In [1]: import numpy as np

In [2]: np.set_printoptions(precision=2, suppress=True, linewidth=100, floatmode="fixed")

In [3]: X = np.array([[2, 2, 0, -3, 0, -2],
   ...:     [-2, 2, 2, 0, -3, 0],
   ...:     [0, -2, 2, 2, 0, -3],
   ...:     [-3, 0, -2, 2, 2, 0],
   ...:     [0, -3, 0, -2, 2, 2],
   ...:     [2, 0, -3, 0, -2, 2]])

In [4]: X
Out[4]: 
array([[ 2,  2,  0, -3,  0, -2],
       [-2,  2,  2,  0, -3,  0],
       [ 0, -2,  2,  2,  0, -3],
       [-3,  0, -2,  2,  2,  0],
       [ 0, -3,  0, -2,  2,  2],
       [ 2,  0, -3,  0, -2,  2]])

In [5]: q, Rm = np.linalg.qr(X)

In [6]: q.shape, Rm.shape
Out[6]: ((6, 6), (6, 6))

In [7]: np.round(q.T @ q, 2) + 0
Out[7]: 
array([[1.00, 0.00, 0.00, 0.00, 0.00, 0.00],
       [0.00, 1.00, 0.00, 0.00, 0.00, 0.00],
       [0.00, 0.00, 1.00, 0.00, 0.00, 0.00],
       [0.00, 0.00, 0.00, 1.00, 0.00, 0.00],
       [0.00, 0.00, 0.00, 0.00, 1.00, 0.00],
       [0.00, 0.00, 0.00, 0.00, 0.00, 1.00]])

In [8]: np.allclose(Rm.T @ Rm, X.T @ X)
Out[8]: True

In [9]: M = np.load("dump.npy")

In [10]: M
Out[10]: 
array([[-8, 11,  2],
       [11, 12, 11],
       [ 2, 11,  4]])

In [11]: # symmetric

In [12]: ev, vecs = np.linalg.eigh(M)

In [13]: np.abs(vecs[:, -1])
Out[13]: array([0.32, 0.81, 0.50])

In [14]: np.linalg.eigvalsh(M + 3 * np.eye(3))
Out[14]: array([-10.38,   1.27,  26.11])

In [15]: np.linalg.svd(M, compute_uv=False)
Out[15]: array([23.11, 13.38,  1.73])

In [16]: np.linalg.eigvalsh(M @ M)
Out[16]: array([  3.01, 178.92, 534.07])

In [17]: np.abs(vecs[:, -1]).round(6).argmax()
Out[17]: np.int64(1)

In [18]: ev
Out[18]: array([-13.38,  -1.73,  23.11])

In [19]: vecs @ np.diag(ev) @ vecs.T
Out[19]: 
array([[-8.00, 11.00,  2.00],
       [11.00, 12.00, 11.00],
       [ 2.00, 11.00,  4.00]])

In [20]: ev.sum(), np.trace(M)
Out[20]: (np.float64(8.0), np.int64(8))

In [21]: J = np.load("sample19.npy")

In [22]: J
Out[22]: 
array([[ 0.13,  0.04,  0.22, -0.13,  0.22],
       [ 0.04,  0.01,  0.07, -0.04,  0.07],
       [ 0.22,  0.07,  0.36, -0.22,  0.36],
       [-0.13, -0.04, -0.22,  0.13, -0.22],
       [ 0.22,  0.07,  0.36, -0.22,  0.36]])

In [23]: # row 4 repeats row 2

In [24]: U, sig, VT = np.linalg.svd(J)

In [25]: vecs = VT[:(sig > 1e-8).sum()]

In [26]: rng = np.random.default_rng(2993)

In [27]: x0 = J[4] + -1 * J[1] + rng.integers(2) * np.eye(5)[2]

In [28]: x0
Out[28]: array([ 0.17,  0.06,  0.29, -0.17,  0.29])

In [29]: np.allclose(vecs.T @ vecs @ x0, x0)
Out[29]: True
